$ python3 -q
>>> import numpy as np
>>> np.set_printoptions(precision=2, suppress=True, linewidth=100, floatmode="fixed")
>>> M = np.load("sample14.npy")
>>> M
array([[9.00, 0.00, 0.00],
       [0.00, 5.00, 0.00],
       [0.00, 0.00, 5.00]])
>>> x0 = np.array([3, 0, 1])
>>> y = M @ x0
>>> y
array([27.00,  0.00,  5.00])
>>> np.linalg.solve(M.T, M[0])
array([1.00, 0.00, 0.00])
>>> np.linalg.solve(M, 4 * y)
array([12.00,  0.00,  4.00])
>>> np.linalg.solve(M, y)
array([3.00, 0.00, 1.00])
>>> np.linalg.solve(M, M[:, 0])
array([1.00, 0.00, 0.00])
>>> np.prod(np.diag(M)), round(np.linalg.det(M), 2)
(np.float64(225.0), np.float64(225.0))
>>> M @ M
array([[81.00,  0.00,  0.00],
       [ 0.00, 25.00,  0.00],
       [ 0.00,  0.00, 25.00]])
>>> np.linalg.matrix_power(M - np.diag(np.diag(M)), 3)
array([[0.00, 0.00, 0.00],
       [0.00, 0.00, 0.00],
       [0.00, 0.00, 0.00]])
>>> other = np.array([[-4, 0], [-5, -1]])
>>> cent = np.array([[1]])
>>> E = np.block([[other, np.array([[2], [7]])], [np.zeros((1, 2)), cent]])
>>> print(E)
[[-4.00  0.00  2.00]
 [-5.00 -1.00  7.00]
 [ 0.00  0.00  1.00]]
>>> Uu, sig, VT = np.linalg.svd(E, full_matrices=False)
>>> np.round(np.sqrt((sig ** 2).sum()), 2), round(float(np.linalg.norm(E)), 2)
(np.float64(9.8), 9.8)
>>> np.round(VT @ VT.T, 2) + 0
array([[1.00, 0.00, 0.00],
       [0.00, 1.00, 0.00],
       [0.00, 0.00, 1.00]])
>>> Uu.shape, sig.shape, VT.shape
((3, 3), (3,), (3, 3))
>>> print(sig / sig[0])
[1.00 0.21 0.02]
>>> np.abs(VT[0])
array([0.65, 0.09, 0.76])
>>> sig
array([9.58, 2.04, 0.20])
>>> r0 = np.array([8, 8, 7])
>>> other = E + np.outer(r0, np.eye(3)[1])
>>> round(float(np.linalg.det(other) / np.linalg.det(E)), 2), round(float(1 + np.linalg.solve(E, r0)[1]), 2)
(34.5, 34.5)
>>> other
array([[-4.00,  8.00,  2.00],
       [-5.00,  7.00,  7.00],
       [ 0.00,  7.00,  1.00]])
>>> np.linalg.matrix_rank(other - E)
np.int64(1)
>>> L = np.linalg.cholesky(M)
>>> np.linalg.eigvalsh(M).min() > 0
np.True_
>>> round(np.prod(np.diag(L)) ** 2, 2), round(float(np.linalg.det(M)), 2)
(np.float64(225.0), 225.0)
>>> M / np.sqrt(np.outer(np.diag(M), np.diag(M)))
array([[1.00, 0.00, 0.00],
       [0.00, 1.00, 0.00],
       [0.00, 0.00, 1.00]])
>>> np.diag(L) ** 2
array([9.00, 5.00, 5.00])
>>> Q, R = np.linalg.qr(E)
>>> np.round(np.trace(Q @ Q.T), 2)
np.float64(3.0)
>>> np.round(Q @ R, 2) + 0
array([[-4.00,  0.00,  2.00],
       [-5.00, -1.00,  7.00],
       [ 0.00,  0.00,  1.00]])
>>> round(abs(R[0, 0]), 2), round(float(np.linalg.norm(E[:, 0])), 2)
(np.float64(6.4), 6.4)
>>> np.round(Q.T @ Q, 2) + 0
array([[1.00, 0.00, 0.00],
       [0.00, 1.00, 0.00],
       [0.00, 0.00, 1.00]])
>>> np.round(np.linalg.norm(E[0] - E[2]), 2)
np.float64(4.12)
>>> np.linalg.norm(E, axis=1).argmax()
np.int64(1)
>>> print(np.linalg.norm(E, axis=1))
[4.47 8.66 1.00]
>>> np.round(np.linalg.norm(E) ** 2 / np.linalg.norm(E, 2) ** 2, 2)
np.float64(1.05)
>>> round(np.linalg.norm(E[0], 1), 2), np.round(np.linalg.norm(E[0], np.inf), 2)
(np.float64(6.0), np.float64(4.0))
>>> J = np.array([[0, 9, 6, 6], [9, 10, 5, 3], [6, 5, 0, 4], [6, 3, 4, 4]])
>>> w, vecs = np.linalg.eig(J)
>>> print(np.round(np.prod(w), 2))
1584.0
>>> np.allclose(J, J.T)
True
>>> np.linalg.matrix_power(J, 2)
array([[153, 138,  69,  75],
       [138, 215, 116, 116],
       [ 69, 116,  77,  67],
       [ 75, 116,  67,  77]])
>>> np.linalg.determinant(J)
Traceback (most recent call last):
  File "<python-input-50>", line 1, in <module>
    np.linalg.determinant(J)
    ^^^^^^^^^^^^^^^^^^^^^
AttributeError: module 'numpy.linalg' has no attribute 'determinant'
>>> w, vecs = np.linalg.eigh(J)
>>> np.unique(w.round(6) + 0, return_counts=True)[1]
array([1, 1, 1, 1])
>>> np.round(vecs.T @ vecs, 2) + 0
array([[1.00, 0.00, 0.00, 0.00],
       [0.00, 1.00, 0.00, 0.00],
       [0.00, 0.00, 1.00, 0.00],
       [0.00, 0.00, 0.00, 1.00]])
>>> np.linalg.eigvalsh(J + -3 * np.eye(4))
array([-10.38,  -6.07,   0.30,  18.15])
>>> print(np.round(vecs @ np.diag(w) @ vecs.T, 2) + 0)
[[ 0.00  9.00  6.00  6.00]
 [ 9.00 10.00  5.00  3.00]
 [ 6.00  5.00  0.00  4.00]
 [ 6.00  3.00  4.00  4.00]]
>>> np.abs(vecs[:, -1])
array([0.50, 0.68, 0.38, 0.38])
>>> print(np.abs(vecs[:, -1]).round(6).argmax())
1
>>> np.round(w.sum(), 2), np.trace(J)
(np.float64(14.0), np.int64(14))
>>> np.round(vecs.T @ J @ vecs, 2) + 0
array([[-7.38,  0.00,  0.00,  0.00],
       [ 0.00, -3.07,  0.00,  0.00],
       [ 0.00,  0.00,  3.30,  0.00],
       [ 0.00,  0.00,  0.00, 21.15]])
>>> try:
...     np.linalg.cholesky(J)
... except np.linalg.LinAlgError as e:
...     print("failed:", e)
... 
failed: Matrix is not positive definite
>>> [round(float(np.linalg.det(J[:i, :i])), 2) + 0 for i in range(1, 5)]
[0.0, -81.0, 180.0, 1584.0]
>>> round(float(np.linalg.eigvalsh(J).min()), 2)
-7.38
>>> print(np.all(np.linalg.eigvalsh(J) > 0))
False
>>> A = np.loadtxt("block8.csv", delimiter=",")
>>> A
array([[2.30, 2.00, 1.00, 1.00],
       [1.00, 2.30, 0.00, 2.00],
       [2.00, 0.00, 0.30, 0.00],
       [2.00, 2.00, 1.00, 1.30]])
>>> t = np.radians(30)
>>> R = np.eye(4)
>>> R[3, 3] = R[0, 0] = np.cos(t)
>>> R[3, 0], R[0, 3] = -np.sin(t), np.sin(t)
>>> R
array([[ 0.87,  0.00,  0.00,  0.50],
       [ 0.00,  1.00,  0.00,  0.00],
       [ 0.00,  0.00,  1.00,  0.00],
       [-0.50,  0.00,  0.00,  0.87]])
>>> other = A @ R.T
>>> np.allclose(np.linalg.norm(A, axis=1), np.linalg.norm(other, axis=1))
True
>>> np.abs(other - A).max(axis=0)
array([0.87, 0.00, 0.00, 1.28])
>>> round(float(np.linalg.det(R)), 2), round(np.trace(R), 2)
(1.0, np.float64(3.73))
>>> np.allclose(A @ A.T, other @ other.T)
True
>>> m1 = np.loadtxt("data.csv", delimiter=",")
>>> m1
array([[ -9.85, -15.19,  -1.06,  -8.43],
       [ -3.34, -15.10,   3.92, -12.06],
       [  4.23, -11.73,   8.31, -13.25],
       [ 11.14,  14.76,   2.25,   7.29],
       [ 11.31,  14.68,   2.42,   7.12],
       [  1.14,  14.45,  -5.34,  12.70],
       [-10.41, -15.03,  -1.57,  -7.96],
       [-15.60,  -3.40, -10.58,   5.75],
       [-16.00,  -7.34,  -9.20,   2.33],
       [  6.27, -10.24,   9.25, -13.04],
       [ -9.04, -15.37,  -0.37,  -9.05],
       [-15.53,  -9.97,  -7.70,  -0.37],
       [  9.78,  -6.97,  10.55, -12.01],
       [-13.41,   2.02, -11.22,   9.50],
       [ 15.60,   3.40,  10.58,  -5.75],
       [-12.92,   2.84, -11.20,   9.98],
       [ 10.93,  14.84,   2.06,   7.48],
       [-15.83,  -4.52, -10.28,   4.84],
       [  9.37,  15.31,   0.65,   8.81],
       [-14.70,  -0.64, -11.08,   7.79],
       [  7.60,  15.53,  -0.82,  10.02],
       [  8.02,  15.50,  -0.48,   9.76],
       [ -9.98, -15.16,  -1.18,  -8.32],
       [-15.51, -10.04,  -7.66,  -0.44],
       [  1.49, -13.32,   6.88, -13.15],
       [ 15.68,   3.75,  10.49,  -5.46],
       [  5.61,  15.48,  -2.33,  11.11]])
>>> d = np.linalg.norm(m1[:, None] - m1[None], axis=-1)
>>> np.flatnonzero(d[21] < d.mean() / 2)
array([ 3,  4,  5, 16, 18, 20, 21, 26])
>>> d[21].round(6).argsort(kind="stable")[:4]
array([21, 20, 18, 26])
>>> print(np.unravel_index(d.round(6).argmax(), d.shape))
(np.int64(7), np.int64(14))
>>> np.linalg.norm(m1, axis=1)
array([20.00, 20.00, 20.00, 20.00, 20.00, 20.00, 20.00, 20.00, 20.00, 20.00, 20.00, 20.00, 20.00,
       20.00, 20.00, 20.00, 20.00, 20.00, 20.00, 20.00, 20.00, 20.00, 20.00, 20.00, 20.00, 20.00,
       20.00])
>>> round(float(np.linalg.norm(m1)), 2)
103.92
>>> np.unravel_index(np.abs(m1).argmax(), m1.shape)
(np.int64(8), np.int64(0))
>>> m1.sum(axis=0)
array([-43.94, -21.47, -24.69,   5.19])
>>> print(m1.shape)
(27, 4)
>>> print(np.count_nonzero(m1))
108
>>> np.linalg.matrix_rank(m1)
np.int64(2)
>>> np.round(np.linalg.svd(m1, compute_uv=False), 2) + 0
array([80.25, 66.03,  0.00,  0.00])
>>> x0 = np.array([0, 2, 1, -2])
>>> a = np.maximum(J @ x0, 0)
>>> a
array([12, 19,  2,  2])
>>> C2 = np.cov(m1, rowvar=False)
>>> round(np.corrcoef(m1[:, 1], m1[:, 3])[0, 1], 2)
np.float64(0.81)
>>> print(C2.shape)
(4, 4)
>>> np.argwhere(np.triu(np.abs(np.corrcoef(m1.T)) > 0.8, 1))
array([[0, 2],
       [1, 3]])
>>> Xc = m1 - m1.mean(axis=0)
>>> vecs = np.linalg.svd(Xc)[2][:2]
>>> other = Xc - Xc @ vecs.T @ vecs
>>> np.linalg.norm(other, axis=1).round(6).argmax()
np.int64(0)
>>> np.diag(vecs.T @ vecs)
array([0.64, 0.60, 0.31, 0.44])
>>> np.round(other.std(axis=0), 2) + 0
array([0.00, 0.00, 0.00, 0.00])
>>> data = np.loadtxt("m.csv", delimiter=",")
>>> data
array([[ 1.88, -0.84, -0.24,  1.64],
       [ 1.68, -0.24, -0.24,  2.04],
       [ 0.27,  0.39, -0.06,  0.81],
       [ 2.68, -1.64, -0.32,  1.84]])
>>> other = np.array([[1, 0], [2, 0]])
>>> cent = np.kron(other, data)
>>> round(float(np.linalg.norm(cent, 2)), 2), np.round(np.linalg.norm(other, 2) * np.linalg.norm(data, 2), 2)
(11.58, np.float64(11.58))
>>> cent.shape
(8, 8)
